% ipython --no-banner

In [1]: import numpy as np

In [2]: import numpy.linalg as la

In [3]: np.set_printoptions(suppress=True, linewidth=200)

In [4]: rnd = lambda a: np.round(a, 1) + 0

In [5]: M = np.loadtxt("sample5.csv", delimiter=",")

In [6]: M
Out[6]: 
array([[ 2.,  3., -3.,  3., -2.,  1.],
       [ 2., -3., -1.,  0.,  3., -1.],
       [ 1., -3.,  0., -2.,  1., -2.],
       [ 0.,  3.,  2.,  0., -1.,  0.],
       [-3., -2.,  3.,  0., -1.,  0.],
       [-1.,  2., -1.,  3., -3.,  0.]])

In [7]: M2 = la.inv(M)

In [8]: rnd(la.slogdet(M)[0])
Out[8]: np.float64(-1.0)

In [9]: np.allclose(M2, M.T)
Out[9]: False

In [10]: rng = np.random.default_rng(92647)

In [11]: lab = rng.permutation(6)

In [12]: lab
Out[12]: array([4, 3, 0, 5, 2, 1])

In [13]: M2 = M[lab][:, lab]

In [14]: rnd(la.det(M2)), rnd(la.det(M[lab]))
Out[14]: (np.float64(-425.0), np.float64(-425.0))

In [15]: np.diag(M2)
Out[15]: array([-1.,  0.,  2.,  0.,  0., -3.])

In [16]: np.allclose(M2, M)
Out[16]: False

In [17]: rnd(np.sort(np.abs(la.eigvals(M2))))
Out[17]: array([1.9, 1.9, 2.8, 3.2, 3.2, 4.1])

In [18]: Uu, s, VT = la.svd(M, full_matrices=False)

In [19]: (s > 1e-8).sum()
Out[19]: np.int64(6)

In [20]: rnd(Uu.T @ Uu)
Out[20]: 
array([[1., 0., 0., 0., 0., 0.],
       [0., 1., 0., 0., 0., 0.],
       [0., 0., 1., 0., 0., 0.],
       [0., 0., 0., 1., 0., 0.],
       [0., 0., 0., 0., 1., 0.],
       [0., 0., 0., 0., 0., 1.]])

In [21]: np.abs(Uu[:, 0]).round(6).argmax()
Out[21]: np.int64(0)

In [22]: Uu.shape, s.shape, VT.shape
Out[22]: ((6, 6), (6,), (6, 6))

In [23]: rnd(VT @ VT.T)
Out[23]: 
array([[1., 0., 0., 0., 0., 0.],
       [0., 1., 0., 0., 0., 0.],
       [0., 0., 1., 0., 0., 0.],
       [0., 0., 0., 1., 0., 0.],
       [0., 0., 0., 0., 1., 0.],
       [0., 0., 0., 0., 0., 1.]])

In [24]: rnd(s / s[0])
Out[24]: array([1. , 0.7, 0.4, 0.2, 0.2, 0.1])

In [25]: rnd(np.abs(VT[0]))
Out[25]: array([0. , 0.7, 0.2, 0.5, 0.5, 0.2])

In [26]: rnd(s)
Out[26]: array([9. , 6.3, 3.5, 2. , 1.5, 0.7])

In [27]: t = np.radians(90)

In [28]: Rm = np.eye(6)

In [29]: Rm[5, 5] = Rm[4, 4] = np.cos(t)

In [30]: Rm[5, 4], Rm[4, 5] = -np.sin(t), np.sin(t)

In [31]: rnd(Rm)
Out[31]: 
array([[ 1.,  0.,  0.,  0.,  0.,  0.],
       [ 0.,  1.,  0.,  0.,  0.,  0.],
       [ 0.,  0.,  1.,  0.,  0.,  0.],
       [ 0.,  0.,  0.,  1.,  0.,  0.],
       [ 0.,  0.,  0.,  0.,  0.,  1.],
       [ 0.,  0.,  0.,  0., -1.,  0.]])

In [32]: M2 = M @ Rm.T

In [33]: np.allclose(M @ M.T, M2 @ M2.T)
Out[33]: True

In [34]: rnd(la.svd(M, compute_uv=False)), rnd(la.svd(M2, compute_uv=False))
Out[34]: (array([9. , 6.3, 3.5, 2. , 1.5, 0.7]), array([9. , 6.3, 3.5, 2. , 1.5, 0.7]))

In [35]: X = np.load("a.npy")

In [36]: X
Out[36]: 
array([[-1.3, -2.6,  1.8,  1. , -1.6, -0.1],
       [-2.6, -0.9, -2.1, -0.3,  1.6,  0.8],
       [ 1.8, -2.1, -1.6,  1.8, -1.5, -1.1],
       [ 1. , -0.3,  1.8, -0.9, -1.2, -0.6],
       [-1.6,  1.6, -1.5, -1.2, -3.1, -0.1],
       [-0.1,  0.8, -1.1, -0.6, -0.1, -4.2]])

In [37]: M2 = la.inv(X)

In [38]: (np.abs(M2) > 1e-9).astype(int)
Out[38]: 
array([[1, 1, 1, 1, 1, 1],
       [1, 1, 1, 1, 1, 1],
       [1, 1, 1, 1, 1, 1],
       [1, 1, 1, 1, 1, 1],
       [1, 1, 1, 1, 1, 1],
       [1, 1, 1, 1, 1, 1]])

In [39]: rnd(X @ M2)
Out[39]: 
array([[1., 0., 0., 0., 0., 0.],
       [0., 1., 0., 0., 0., 0.],
       [0., 0., 1., 0., 0., 0.],
       [0., 0., 0., 1., 0., 0.],
       [0., 0., 0., 0., 1., 0.],
       [0., 0., 0., 0., 0., 1.]])

In [40]: rnd(M2)
Out[40]: 
array([[-0.2,  0. ,  0.2,  0.2, -0.1, -0.1],
       [ 0. , -0.3, -0.2, -0.4,  0.1,  0. ],
       [ 0.2, -0.2, -0.2,  0. , -0.1,  0. ],
       [ 0.2, -0.4,  0. , -0.7,  0. ,  0. ],
       [-0.1,  0.1, -0.1,  0. , -0.2,  0. ],
       [-0.1,  0. ,  0. ,  0. ,  0. , -0.2]])
